$ ipython --no-banner

In [1]: import numpy as np

In [2]: np.set_printoptions(precision=1, suppress=True, linewidth=100, floatmode="fixed")

In [3]: M2 = np.array([[0, 1, 2], [-1, 1, 2], [0, -2, 1]])

In [4]: J = np.tril(M2)

In [5]: J
Out[5]: 
array([[ 0,  0,  0],
       [-1,  1,  0],
       [ 0, -2,  1]])

In [6]: # triangular: eigenvalues sit on the diagonal

In [7]: left, sigma, vt = np.linalg.svd(J)

In [8]: np.argmax(sigma[:-1] / (sigma[1:] + 1e-6)) + 1
Out[8]: np.int64(2)

In [9]: M2 = left[:, :2] @ np.diag(sigma[:2]) @ vt[:2]

In [10]: round(np.linalg.norm(J - M2, 2), 1), sigma[2]
Out[10]: (np.float64(0.0), np.float64(0.0))

In [11]: np.linalg.matrix_rank(M2)
Out[11]: np.int64(2)

In [12]: round(float(np.linalg.norm(J - M2) / np.linalg.norm(J)), 1)
Out[12]: 0.0

In [13]: r0 = np.array([3, 0, 0])

In [14]: np.polyval(r0, J[2])
Out[14]: array([ 0, 12,  3])

In [15]: np.correlate(J[2], J[1], "full")
Out[15]: array([ 0,  0, -2,  3, -1])

In [16]: np.cross(J[2, :3], J[1, :3])
Out[16]: array([-1, -1, -2])

In [17]: np.convolve(J[2], r0)
Out[17]: array([ 0, -6,  3,  0,  0])

In [18]: np.round(J @ np.linalg.pinv(J) @ J, 1) + 0
Out[18]: 
array([[ 0.0,  0.0,  0.0],
       [-1.0,  1.0,  0.0],
       [ 0.0, -2.0,  1.0]])

In [19]: np.linalg.lstsq(J[:-1].T, J[-1])[2]
Out[19]: np.int32(1)

In [20]: np.allclose(J[:-1].T @ np.linalg.lstsq(J[:-1].T, J[-1])[0], J[-1])
Out[20]: False

In [21]: round(np.trace(np.linalg.pinv(J) @ J), 1)
Out[21]: np.float64(2.0)

In [22]: np.abs(np.diag(np.linalg.qr(J)[1])) > 1e-9
Out[22]: array([ True,  True, False])

In [23]: W2 = np.array([[0, 1, 1, 2], [2, 1, 1, 2], [0, 0, 2, 1], [0, 2, 1, 1]])

In [24]: rng = np.random.default_rng(85)

In [25]: feats = (rng.random((29, 4)) < 0.25) @ W2

In [26]: feats
Out[26]: 
array([[0, 1, 1, 2],
       [0, 0, 2, 1],
       [0, 1, 3, 3],
       [0, 3, 2, 3],
       [2, 1, 3, 3],
       [2, 1, 1, 2],
       [0, 0, 0, 0],
       [0, 1, 1, 2],
       [0, 0, 0, 0],
       [0, 2, 1, 1],
       [0, 1, 3, 3],
       [2, 1, 1, 2],
       [0, 0, 0, 0],
       [0, 0, 0, 0],
       [0, 2, 1, 1],
       [0, 2, 1, 1],
       [0, 0, 0, 0],
       [0, 0, 2, 1],
       [0, 3, 2, 3],
       [0, 0, 0, 0],
       [2, 2, 4, 5],
       [0, 0, 0, 0],
       [2, 1, 1, 2],
       [0, 0, 0, 0],
       [0, 0, 0, 0],
       [0, 1, 1, 2],
       [0, 0, 0, 0],
       [0, 1, 1, 2],
       [0, 1, 1, 2]])

In [27]: # rows 0 and 7 are equal

In [28]: vec = np.array([4, 2, -4, 3])

In [29]: y = feats @ vec

In [30]: print(np.linalg.solve(feats.T @ feats, feats.T @ y))
[ 4.0  2.0 -4.0  3.0]

In [31]: np.linalg.lstsq(feats, y)[0]
Out[31]: array([ 4.0,  2.0, -4.0,  3.0])

In [32]: y = y + 0.3 * rng.normal(size=29)

In [33]: y.round(1) + 0
Out[33]: 
array([ 4.2, -4.5, -0.6,  6.8,  7.0, 12.0,  0.0,  3.8,  0.0,  3.3, -1.0, 12.1, -0.1,  0.4,  3.4,
        2.7, -0.3, -5.4,  7.4,  0.0, 11.0,  0.1, 11.8,  0.0, -0.1,  4.1,  0.1,  4.2,  4.1])

In [34]: c, *_ = np.linalg.lstsq(feats, y)

In [35]: c.round()
Out[35]: array([ 4.0,  2.0, -4.0,  3.0])

In [36]: np.round(np.linalg.norm(y - feats @ c), 1)
Out[36]: np.float64(1.2)

In [37]: print([round(float(np.linalg.norm(np.linalg.solve(feats.T @ feats + lam * np.eye(4), feats.T @ y))), 2) for lam in (0, 1, 10, 100)])
[6.66, 5.94, 3.45, 1.16]

In [38]: Xc = feats - feats.mean(axis=0)

In [39]: V = np.linalg.svd(Xc)[2][:1]

In [40]: M2 = Xc - Xc @ V.T @ V

In [41]: np.linalg.norm(M2, axis=1).round(6).argmax()
Out[41]: np.int64(5)

In [42]: np.cov(Xc @ V.T, rowvar=False)
Out[42]: array(3.4)

In [43]: q, V = np.linalg.qr(feats[:, :1])[0], np.linalg.qr(feats[:, 1:])[0]

In [44]: sigma = np.linalg.svd(q.T @ V, compute_uv=False)

In [45]: round(np.linalg.norm(q @ q.T - V @ V.T, 2), 1)
Out[45]: np.float64(1.0)

In [46]: np.degrees(np.arccos(sigma.clip(0, 1)))
Out[46]: array([48.1])

In [47]: C2 = np.cov(feats, rowvar=False)

In [48]: np.argwhere(np.triu(np.abs(np.corrcoef(feats.T)) > 0.8, 1))
Out[48]: array([[2, 3]])

In [49]: print(np.polyfit(feats[:, 0], feats[:, 1], 1))
[0.2 0.8]

In [50]: print(np.median(feats, axis=0))
[0.0 1.0 1.0 1.0]

In [51]: E = np.loadtxt("out0.csv", delimiter=",")

In [52]: E
Out[52]: 
array([[  4.0,   0.0,   2.5,   5.0,  -7.4],
       [  0.6,   0.0,   0.4,   0.8,  -1.2],
       [ -3.6,   0.1,  -1.9,  -4.1,   6.2],
       [ 11.8,   0.0,   7.0,  14.2, -21.2],
       [  6.6,  -0.1,   3.8,   8.0, -11.9],
       [  3.8,   0.0,   2.4,   4.8,  -6.8],
       [ -2.9,  -0.2,  -1.9,  -3.9,   5.5],
       [  1.1,   0.0,   0.4,   0.8,  -1.4],
       [ 11.8,   0.0,   7.0,  13.8, -20.9],
       [  4.3,   0.1,   2.7,   5.3,  -8.0],
       [ -1.4,   0.2,  -1.0,  -1.9,   2.7],
       [  0.9,   0.1,   0.5,   1.0,  -1.5],
       [  5.3,   0.1,   3.2,   6.2,  -9.7],
       [  4.9,   0.1,   3.0,   6.0,  -9.1],
       [ -2.6,   0.0,  -1.6,  -3.3,   4.9],
       [ -3.4,  -0.1,  -2.0,  -4.2,   6.4],
       [ -3.7,   0.1,  -2.1,  -4.1,   6.4],
       [ -2.6,  -0.1,  -1.6,  -3.1,   4.6],
       [ -1.2,   0.2,  -0.7,  -1.5,   2.1],
       [ -4.4,   0.2,  -2.6,  -5.1,   7.8],
       [ -3.4,   0.0,  -2.0,  -4.0,   6.1]])

In [53]: Xc = (E - E.mean(axis=0)) / E.std(axis=0)

In [54]: print(Xc.std(axis=0))
[1.0 1.0 1.0 1.0 1.0]

In [55]: np.argwhere(np.abs(Xc) > 2)
Out[55]: 
array([[3, 0],
       [3, 2],
       [3, 3],
       [3, 4],
       [6, 1],
       [8, 0],
       [8, 2],
       [8, 3],
       [8, 4]])

In [56]: c = np.linalg.lstsq(np.delete(Xc, 0, axis=1), Xc[:, 0])[0]

In [57]: np.round(1 - np.var(Xc[:, 0] - np.delete(Xc, 0, axis=1) @ c), 1)
Out[57]: np.float64(1.0)

In [58]: print(np.abs(c).argmax())
3
